$ python -q
>>> import numpy as np
>>> np.set_printoptions(precision=2, suppress=True, linewidth=140, floatmode="fixed")
>>> W0 = np.loadtxt("sample14.csv", delimiter=",")
>>> print(W0)
[[0.00 0.00 2.00 0.00]
 [0.00 4.00 0.00 0.00]
 [0.00 0.00 0.00 3.00]
 [4.00 0.00 0.00 0.00]]
>>> print(np.sort(np.linalg.eigvals(W0).real))
[-1.44 -1.44  2.88  4.00]
>>> print((np.linalg.matrix_power((W0 != 0) + (W0.T != 0) + np.eye(4), 4) > 0).astype(int))
[[1 0 1 1]
 [0 1 0 0]
 [1 0 1 1]
 [1 0 1 1]]
>>> print((W0 != 0).astype(int))
[[0 0 1 0]
 [0 1 0 0]
 [0 0 0 1]
 [1 0 0 0]]
>>> print(np.flatnonzero(np.linalg.matrix_power((W0 != 0) + (W0.T != 0) + np.eye(4), 4)[0]))
[0 2 3]
>>> U, sv, VT = np.linalg.svd(W0, full_matrices=False)
>>> print(U.T @ U)
[[1.00 0.00 0.00 0.00]
 [0.00 1.00 0.00 0.00]
 [0.00 0.00 1.00 0.00]
 [0.00 0.00 0.00 1.00]]
>>> print(U.shape, sv.shape, VT.shape)
(4, 4) (4,) (4, 4)
>>> print(round(np.sqrt((sv ** 2).sum()), 2), round(np.linalg.norm(W0), 2))
6.71 6.71
>>> print(sv / sv[0])
[1.00 1.00 0.75 0.50]
>>> print(U.T @ W0 @ VT.T)
[[4.00 0.00 0.00 0.00]
 [0.00 4.00 0.00 0.00]
 [0.00 0.00 3.00 0.00]
 [0.00 0.00 0.00 2.00]]
>>> print(np.linalg.norm(W0, axis=0))
[4.00 4.00 2.00 3.00]
>>> print(W0.T @ W0)
[[16.00  0.00  0.00  0.00]
 [ 0.00 16.00  0.00  0.00]
 [ 0.00  0.00  4.00  0.00]
 [ 0.00  0.00  0.00  9.00]]
>>> print(np.linalg.pinv(W0))
[[0.00 0.00 0.00 0.25]
 [0.00 0.25 0.00 0.00]
 [0.50 0.00 0.00 0.00]
 [0.00 0.00 0.33 0.00]]
>>> print(W0[:, 0] @ W0[:, 2])
0.0
>>> F = np.array([[0.8, 0.3, -0.6, -2.6],
...     [1.5, -1.9, 0.9, -2.1],
...     [0.1, 0.1, -1.5, -0.5],
...     [0.0, 0.2, -0.9, 0.4],
...     [-0.9, -0.9, 0.4, -0.3],
...     [0.4, 0.1, -1.5, 1.5],
...     [-0.3, 0.5, 0.1, -1.7],
...     [0.6, -0.8, -1.1, 0.0],
...     [-1.6, -1.2, 1.4, -1.6],
...     [-2.5, -0.9, -0.9, 0.3],
...     [0.5, -1.2, -1.7, -0.1],
...     [1.1, 0.0, 0.6, -0.2],
...     [-1.3, -0.1, 1.8, -0.1],
...     [1.8, 5.7, -0.6, 1.8],
...     [-1.5, 0.0, -0.2, 0.9]])
>>> print(F)
[[ 0.80  0.30 -0.60 -2.60]
 [ 1.50 -1.90  0.90 -2.10]
 [ 0.10  0.10 -1.50 -0.50]
 [ 0.00  0.20 -0.90  0.40]
 [-0.90 -0.90  0.40 -0.30]
 [ 0.40  0.10 -1.50  1.50]
 [-0.30  0.50  0.10 -1.70]
 [ 0.60 -0.80 -1.10  0.00]
 [-1.60 -1.20  1.40 -1.60]
 [-2.50 -0.90 -0.90  0.30]
 [ 0.50 -1.20 -1.70 -0.10]
 [ 1.10  0.00  0.60 -0.20]
 [-1.30 -0.10  1.80 -0.10]
 [ 1.80  5.70 -0.60  1.80]
 [-1.50  0.00 -0.20  0.90]]
>>> hat = F @ np.linalg.solve(F.T @ F, F.T)
>>> print(np.allclose(hat @ hat, hat))
True
>>> print(np.diag(hat))
[0.51 0.40 0.20 0.05 0.04 0.21 0.27 0.12 0.27 0.41 0.24 0.11 0.24 0.78 0.14]
